$ python3 -q
>>> import numpy as np
>>> np.set_printoptions(precision=3, suppress=True, linewidth=160)
>>> feats = np.diag(np.array([3, 1, 1])) + 4 * np.eye(3, k=1) + 4 * np.eye(3, k=-1)
>>> feats
array([[3., 4., 0.],
       [4., 1., 4.],
       [0., 4., 1.]])
>>> ev, V = np.linalg.eigh(feats)
>>> np.linalg.svd(feats, compute_uv=False)
array([7.283, 4.252, 1.97 ])
>>> np.round(V @ np.diag(ev) @ V.T, 3) + 0
array([[3., 4., 0.],
       [4., 1., 4.],
       [0., 4., 1.]])
>>> np.round(V.T @ V, 3) + 0
array([[1., 0., 0.],
       [0., 1., 0.],
       [0., 0., 1.]])
>>> np.abs(V[:, -1]).round(6).argmax()
np.int64(1)
>>> ev, V = np.linalg.eig(feats)
>>> np.round(feats @ V[:, 0] - ev[0] * V[:, 0], 3) + 0
array([0., 0., 0.])
>>> np.sort(np.linalg.eigvals(feats.T))
array([-4.252,  1.97 ,  7.283])
>>> np.sort(np.linalg.eigvals(feats @ feats))
array([ 3.88 , 18.083, 53.037])
>>> round(np.prod(ev), 3)
np.float64(-61.0)
>>> round(float(np.linalg.norm(feats, 2)), 3)
7.283
>>> round(float(np.linalg.norm(feats, "nuc")), 3)
13.505
>>> round(np.linalg.norm(feats[1], 1), 3), round(np.linalg.norm(feats[1], np.inf), 3)
(np.float64(9.0), np.float64(4.0))
>>> round(np.linalg.norm(feats) ** 2 / np.linalg.norm(feats, 2) ** 2, 3)
np.float64(1.414)
>>> np.round(np.linalg.norm(feats, 1), 3), np.round(np.linalg.norm(feats, np.inf), 3)
(np.float64(9.0), np.float64(9.0))
>>> np.round(np.linalg.norm(feats[1] - feats[2]), 3)
np.float64(5.831)
